% python3 -q
>>> import numpy as np
>>> np.set_printoptions(suppress=True, linewidth=140)
>>> M2 = np.array([[9, -4, -9, 0]])
>>> data = M2.T @ M2
>>> print(data)
[[ 81 -36 -81   0]
 [-36  16  36   0]
 [-81  36  81   0]
 [  0   0   0   0]]
>>> # looks like rank 1
>>> Uu, sigma, vt = np.linalg.svd(data)
>>> print(np.argmax(sigma[:-1] / (sigma[1:] + 1e-6)) + 1)
1
>>> M2 = Uu[:, :1] @ np.diag(sigma[:1]) @ vt[:1]
>>> print(M2.round(2))
[[ 81. -36. -81.   0.]
 [-36.  16.  36.   0.]
 [-81.  36.  81.   0.]
 [  0.   0.   0.   0.]]
>>> print(np.linalg.matrix_rank(data, rtol=0.05))
1
>>> F = np.loadtxt("data.csv", delimiter=",")
>>> print(F)
[[6. 1. 1. 1. 1. 1. 1. 1. 1.]
 [1. 6. 1. 1. 1. 1. 1. 1. 1.]
 [1. 1. 6. 1. 1. 1. 1. 1. 1.]
 [1. 1. 1. 6. 1. 1. 1. 1. 1.]
 [1. 1. 1. 1. 6. 1. 1. 1. 1.]
 [1. 1. 1. 1. 1. 6. 1. 1. 1.]
 [1. 1. 1. 1. 1. 1. 6. 1. 1.]
 [1. 1. 1. 1. 1. 1. 1. 6. 1.]
 [1. 1. 1. 1. 1. 1. 1. 1. 6.]]
>>> r0, r1 = F[2], F[0]
>>> print(r0 @ r1)
19.0
>>> pr = (r0 @ r1) / (r0 @ r0) * r0
>>> print(round((r1 - pr) @ r0, 2))
0.0
>>> print(np.linalg.matrix_rank(np.outer(r0, r1)))
1
>>> rng = np.random.default_rng(656988)
>>> labels = rng.permutation(9)
>>> M2 = F[:, labels] * rng.choice([-1, 1], 9)
>>> print(M2)
[[ 1. -1.  1. -1. -1.  1.  1. -1.  6.]
 [ 1. -6.  1. -1. -1.  1.  1. -1.  1.]
 [ 1. -1.  1. -6. -1.  1.  1. -1.  1.]
 [ 6. -1.  1. -1. -1.  1.  1. -1.  1.]
 [ 1. -1.  1. -1. -6.  1.  1. -1.  1.]
 [ 1. -1.  1. -1. -1.  1.  6. -1.  1.]
 [ 1. -1.  6. -1. -1.  1.  1. -1.  1.]
 [ 1. -1.  1. -1. -1.  1.  1. -6.  1.]
 [ 1. -1.  1. -1. -1.  6.  1. -1.  1.]]
>>> Uu, _, vt = np.linalg.svd(F.T @ M2)
>>> print(labels)
[3 1 6 2 4 8 5 7 0]
>>> vec = np.array([-1, -3, -3, 3, -1, -3, -3, -1, 0])
>>> h1 = np.maximum(M2 @ vec, 0)
>>> print(M2.T @ h1)
[  7. -42.   7.  -7.  -7.   7.   7.  -7.   7.]
>>> print(M2 * (h1 > 1e-9)[:, None])
[[ 0. -0.  0. -0. -0.  0.  0. -0.  0.]
 [ 1. -6.  1. -1. -1.  1.  1. -1.  1.]
 [ 0. -0.  0. -0. -0.  0.  0. -0.  0.]
 [ 0. -0.  0. -0. -0.  0.  0. -0.  0.]
 [ 0. -0.  0. -0. -0.  0.  0. -0.  0.]
 [ 0. -0.  0. -0. -0.  0.  0. -0.  0.]
 [ 0. -0.  0. -0. -0.  0.  0. -0.  0.]
 [ 0. -0.  0. -0. -0.  0.  0. -0.  0.]
 [ 0. -0.  0. -0. -0.  0.  0. -0.  0.]]
>>> print(np.maximum(M2 @ (3 * vec), 0))
[ 0. 21.  0.  0.  0.  0.  0.  0.  0.]
>>> print(np.round(np.tanh(M2 @ vec), 2))
[-1.  1. -1. -1. -1. -1. -1. -1. -1.]
>>> print(np.flatnonzero(h1 > 1e-9))
[1]
>>> print(h1)
[0. 7. 0. 0. 0. 0. 0. 0. 0.]
>>> K = np.loadtxt("a.csv", delimiter=",")
>>> print(K)
[[ 0.25 -0.25  0.25  0.25]
 [-0.25  0.25 -0.25 -0.25]
 [ 0.25 -0.25  0.25  0.25]
 [ 0.25 -0.25  0.25  0.25]]
>>> labels = rng.permutation(4)
>>> print(labels)
[1 2 0 3]
>>> M2 = K[labels][:, labels]
>>> print(M2)
[[ 0.25 -0.25 -0.25 -0.25]
 [-0.25  0.25  0.25  0.25]
 [-0.25  0.25  0.25  0.25]
 [-0.25  0.25  0.25  0.25]]
>>> print(np.round(np.sort(np.abs(np.linalg.eigvals(M2))), 2) + 0)
[0. 0. 0. 1.]
>>> m1 = np.load("dump.npy")
>>> print(m1.round(2))
[[0.33 0.   0.   0.   0.   0.33 0.   0.33 0.  ]
 [0.   0.25 0.   0.25 0.25 0.   0.   0.25 0.  ]
 [0.   0.   0.5  0.   0.5  0.   0.   0.   0.  ]
 [0.   0.   0.   0.67 0.   0.   0.   0.   0.33]
 [0.   0.   0.   0.   0.33 0.33 0.33 0.   0.  ]
 [0.   0.17 0.   0.17 0.17 0.17 0.   0.17 0.17]
 [0.   0.25 0.   0.   0.   0.   0.5  0.   0.25]
 [0.   0.2  0.   0.   0.2  0.   0.2  0.2  0.2 ]
 [0.   0.5  0.   0.   0.   0.   0.   0.   0.5 ]]
>>> # row-stochastic, so 1 is an eigenvalue
>>> print(np.round((m1 + m1.T) / 2, 2))
[[0.33 0.   0.   0.   0.   0.17 0.   0.17 0.  ]
 [0.   0.25 0.   0.12 0.12 0.08 0.12 0.22 0.25]
 [0.   0.   0.5  0.   0.25 0.   0.   0.   0.  ]
 [0.   0.12 0.   0.67 0.   0.08 0.   0.   0.17]
 [0.   0.12 0.25 0.   0.33 0.25 0.17 0.1  0.  ]
 [0.17 0.08 0.   0.08 0.25 0.17 0.   0.08 0.08]
 [0.   0.12 0.   0.   0.17 0.   0.5  0.1  0.12]
 [0.17 0.22 0.   0.   0.1  0.08 0.1  0.2  0.1 ]
 [0.   0.25 0.   0.17 0.   0.08 0.12 0.1  0.5 ]]
>>> print(round(np.abs(np.linalg.eigvals(m1)).max(), 2))
1.0
>>> print(round(np.linalg.det(m1), 2))
0.0
>>> print(np.round(np.sort(np.abs(np.linalg.eigvals(m1))), 2))
[0.15 0.15 0.29 0.33 0.41 0.41 0.5  0.62 1.  ]
>>> O, vecs = np.linalg.qr(m1[:, :4])[0], np.linalg.qr(m1[:, 4:])[0]
>>> sigma = np.linalg.svd(O.T @ vecs, compute_uv=False)
>>> print(round(np.linalg.norm(O @ O.T - vecs @ vecs.T, 2), 2))
1.0
>>> E = np.loadtxt("case12.csv", delimiter=",")
>>> print(E.round(2))
[[ -5.76   3.04   3.58  -4.02   1.96 -12.16  10.75  -7.82]
 [  9.68   0.76   3.04   6.61  -6.54   7.88  -7.26   9.75]
 [  9.96   1.25   3.85   6.78  -6.98   7.11  -6.61   9.76]
 [ -7.69  -6.33 -11.26  -5.1    8.36   5.99  -4.78  -4.43]
 [-10.2   -1.78  -4.72  -6.93   7.43  -6.22   5.85  -9.71]
 [  3.51   6.53  10.76   2.23  -5.83 -10.54   8.9   -0.09]
 [ -5.26  -6.64 -11.26  -3.42   6.99   9.03  -7.52  -1.7 ]
 [ -1.01  -6.06  -9.55  -0.53   3.99  11.98 -10.26   2.44]
 [-10.37  -2.28  -5.53  -7.04   7.81  -5.31   5.08  -9.6 ]
 [-10.49  -2.86  -6.43  -7.1    8.2   -4.19   4.13  -9.39]
 [  6.72  -2.35  -2.33   4.66  -2.95  11.63 -10.34   8.44]
 [  7.26  -1.92  -1.56   5.02  -3.53  11.24 -10.03   8.76]
 [-10.46  -2.67  -6.14  -7.09   8.08  -4.57   4.45  -9.47]
 [  4.06  -4.06  -5.49   2.89  -0.32  12.69 -11.12   6.63]
 [ 10.     4.89   9.49   6.71  -9.02  -0.65   0.07   7.69]
 [-10.44  -3.95  -8.11  -7.04   8.77  -1.8    2.06  -8.7 ]
 [ -4.72  -6.63 -11.14  -3.06   6.65   9.54  -7.98  -1.14]
 [  9.93   4.98   9.61   6.66  -9.03  -0.91   0.3    7.57]
 [ -7.84   1.41   0.66  -5.4    4.18 -10.72   9.61  -9.07]
 [ -7.18  -6.45 -11.34  -4.75   8.1    6.75  -5.45  -3.83]]
>>> # looks like rank 2
>>> print(np.unique(E.round(6), axis=0).shape)
(20, 8)
>>> print(np.allclose(E[:-1].T @ np.linalg.lstsq(E[:-1].T, E[-1])[0], E[-1]))
True
>>> print(np.abs(np.diag(np.linalg.qr(E)[1])) > 1e-9)
[ True  True False False False False False False]
>>> print(np.linalg.lstsq(E[:-1].T, E[-1])[2])
2
